$ python3 -q
>>> import numpy as np
>>> np.set_printoptions(precision=2, suppress=True, linewidth=100)
>>> rd = lambda a: np.round(a, 2) + 0
>>> K = np.loadtxt("m.csv", delimiter=",")
>>> print(rd(K))
[[ 2.22 -0.49 -0.06  0.18 -0.47 -0.22 -0.06  0.36 -0.25  0.09  0.02  0.31 -0.23 -0.06]
 [-0.49  3.23  0.31 -0.23  0.36  0.41  0.3  -0.47 -0.09  0.1  -0.2   0.08  0.08  0.23]
 [-0.06  0.31  2.25  0.19  0.77  0.04  0.15  0.31 -0.32  0.58 -0.22 -0.2   1.15 -0.29]
 [ 0.18 -0.23  0.19  2.34  0.47  0.34 -0.61  0.31 -0.25  0.15 -0.21  0.11 -0.28  0.42]
 [-0.47  0.36  0.77  0.47  2.11 -0.66  0.27  0.12 -0.5   0.35 -0.01  0.05 -0.59  0.7 ]
 [-0.22  0.41  0.04  0.34 -0.66  2.56 -0.18 -0.11 -0.51 -0.24  0.04  0.49  0.17 -0.1 ]
 [-0.06  0.3   0.15 -0.61  0.27 -0.18  2.4   0.78 -0.13  0.31  0.09 -0.24  0.1   0.46]
 [ 0.36 -0.47  0.31  0.31  0.12 -0.11  0.78  2.87 -0.24 -0.38  0.17  0.26  0.13 -0.07]
 [-0.25 -0.09 -0.32 -0.25 -0.5  -0.51 -0.13 -0.24  2.26  0.1   0.21 -0.46 -0.05  0.21]
 [ 0.09  0.1   0.58  0.15  0.35 -0.24  0.31 -0.38  0.1   2.98 -0.3   0.56 -0.39  0.76]
 [ 0.02 -0.2  -0.22 -0.21 -0.01  0.04  0.09  0.17  0.21 -0.3   3.39 -0.29  0.3  -0.43]
 [ 0.31  0.08 -0.2   0.11  0.05  0.49 -0.24  0.26 -0.46  0.56 -0.29  2.68  0.12 -0.2 ]
 [-0.23  0.08  1.15 -0.28 -0.59  0.17  0.1   0.13 -0.05 -0.39  0.3   0.12  2.38  0.28]
 [-0.06  0.23 -0.29  0.42  0.7  -0.1   0.46 -0.07  0.21  0.76 -0.43 -0.2   0.28  3.32]]
>>> # symmetric, so the eigenvalues are real
>>> print(np.allclose(K @ K.T, K.T @ K))
True
>>> np.linalg.determinant(K)
Traceback (most recent call last):
  File "<python-input-7>", line 1, in <module>
    np.linalg.determinant(K)
    ^^^^^^^^^^^^^^^^^^^^^
AttributeError: module 'numpy.linalg' has no attribute 'determinant'
>>> print(rd(np.sort(np.abs(np.linalg.eigvals(K)))))
[0. 1. 1. 2. 2. 2. 3. 3. 3. 3. 4. 4. 4. 5.]
>>> print(rd(np.linalg.norm(K, 2)))
5.0
>>> print(rd(np.linalg.norm(K[1] - K[10])))
5.18
>>> print(rd(np.linalg.norm(K, "nuc")))
37.0
>>> print(rd(np.linalg.norm(K) ** 2 / np.linalg.norm(K, 2) ** 2))
4.92
>>> print(rd(np.linalg.norm(K, 1)), rd(np.linalg.norm(K, np.inf)))
7.53 7.53
>>> print(np.allclose(K[:-1].T @ np.linalg.lstsq(K[:-1].T, K[-1])[0], K[-1]))
True
>>> print(np.linalg.lstsq(K[:-1].T, K[-1])[2])
13
>>> print(rd(np.trace(np.linalg.pinv(K) @ K)))
13.0
>>> out = np.array([[1, 7], [0, 3]])
>>> m1 = np.block([[np.zeros((2, 2)), out], [out.T, np.zeros((2, 2))]])
>>> print(m1)
[[0. 0. 1. 7.]
 [0. 0. 0. 3.]
 [1. 0. 0. 0.]
 [7. 3. 0. 0.]]
>>> T = np.stack([m1, -1 * m1, m1[::-1]])
>>> print(np.linalg.matrix_rank(T.reshape(3, -1)))
2
>>> print((T @ m1.T).shape)
(3, 4, 4)
>>> print(np.linalg.matrix_rank(T))
[4 4 4]
>>> print(T.shape)
(3, 4, 4)
>>> print(T.sum(axis=0))
[[7. 3. 0. 0.]
 [1. 0. 0. 0.]
 [0. 0. 0. 3.]
 [0. 0. 1. 7.]]
>>> rng = np.random.default_rng(32916)
>>> out = m1 + rng.integers(-2, 3, (4, 2)) @ rng.integers(-2, 3, (2, 4))
>>> print(out)
[[-2. -2. -3. 11.]
 [ 2.  0. -6.  9.]
 [ 3.  0. -6.  6.]
 [ 6.  3.  3. -3.]]
>>> print(out - m1)
[[-2. -2. -4.  4.]
 [ 2.  0. -6.  6.]
 [ 2.  0. -6.  6.]
 [-1.  0.  3. -3.]]
>>> print(np.abs(out - m1).sum(axis=1))
[12. 14. 14.  7.]
>>> x0 = np.array([-3, 0, 1, -2])
>>> target = out @ x0
>>> coef, lr = np.zeros(4), 1 / np.linalg.norm(out, 2) ** 2
>>> for i in range(150):
...     coef -= lr * out.T @ (out @ coef - target)
...     if i % 50 == 0: print(i, round(np.linalg.norm(out @ coef - target), 2))
... 
0 18.27
50 0.44
100 0.38
>>> print(rd(coef))
[-2.66 -0.8   1.08 -2.05]
>>> arr = np.loadtxt("test9.csv", delimiter=",")
>>> print(rd(arr))
[[-0.41 -0.01  0.02  0.13  0.3 ]
 [ 0.05 -0.06  0.14 -0.28 -0.26]
 [-0.36 -0.51 -0.09  0.14 -0.01]
 [ 0.07 -0.16  0.21 -0.4   0.21]
 [ 0.31  0.17 -0.05 -0.29 -0.46]
 [ 0.22  0.18  0.27  0.58 -0.21]
 [-0.22  0.32 -0.7  -0.07  0.09]
 [ 0.46  0.01 -0.34 -0.07  0.38]
 [ 0.22 -0.35 -0.03 -0.34  0.13]
 [ 0.07  0.03 -0.41  0.14 -0.33]
 [ 0.46 -0.43 -0.18  0.41  0.17]
 [-0.15 -0.49 -0.22 -0.03 -0.47]]
>>> x0 = np.array([-2, -1, 2, 1, -2])
>>> print(rd((arr * x0).sum(axis=1)))
[ 0.39  0.48  1.21 -0.4  -0.29  0.94 -1.53 -2.43 -0.75 -0.19 -0.79  1.25]
>>> print(rd(arr @ np.ones(5)))
[ 0.03 -0.42 -0.82 -0.06 -0.32  1.03 -0.58  0.45 -0.37 -0.51  0.43 -1.37]
>>> print(rd(arr * x0))
[[ 0.82  0.01  0.04  0.13 -0.61]
 [-0.1   0.06  0.27 -0.28  0.52]
 [ 0.73  0.51 -0.18  0.14  0.01]
 [-0.15  0.16  0.42 -0.4  -0.43]
 [-0.63 -0.17 -0.11 -0.29  0.91]
 [-0.44 -0.18  0.55  0.58  0.43]
 [ 0.44 -0.32 -1.4  -0.07 -0.17]
 [-0.92 -0.01 -0.67 -0.07 -0.76]
 [-0.44  0.35 -0.06 -0.34 -0.27]
 [-0.15 -0.03 -0.82  0.14  0.67]
 [-0.92  0.43 -0.36  0.41 -0.35]
 [ 0.29  0.49 -0.45 -0.03  0.95]]
>>> print(rd(arr @ x0))
[ 0.39  0.48  1.21 -0.4  -0.29  0.94 -1.53 -2.43 -0.75 -0.19 -0.79  1.25]
>>> x0 = np.array([0, -1, 1, 0, -1])
>>> target = arr @ x0
>>> coef, lr = np.zeros(5), 1 / np.linalg.norm(arr, 2) ** 2
>>> for i in range(30):
...     coef -= lr * arr.T @ (arr @ coef - target)
...     if i % 5 == 0: print(i, round(np.linalg.norm(arr @ coef - target), 2))
... 
0 0.0
5 0.0
10 0.0
15 0.0
20 0.0
25 0.0
>>> print(rd(np.linalg.cond(arr)))
1.0
>>> Xc = arr - arr.mean(axis=0)
>>> vecs = np.linalg.svd(Xc)[2][:1]
>>> out = Xc - Xc @ vecs.T @ vecs
>>> print(rd(np.cov(Xc @ vecs.T, rowvar=False)))
0.09
>>> print(rd(np.diag(vecs.T @ vecs)))
[0.   0.06 0.25 0.11 0.57]
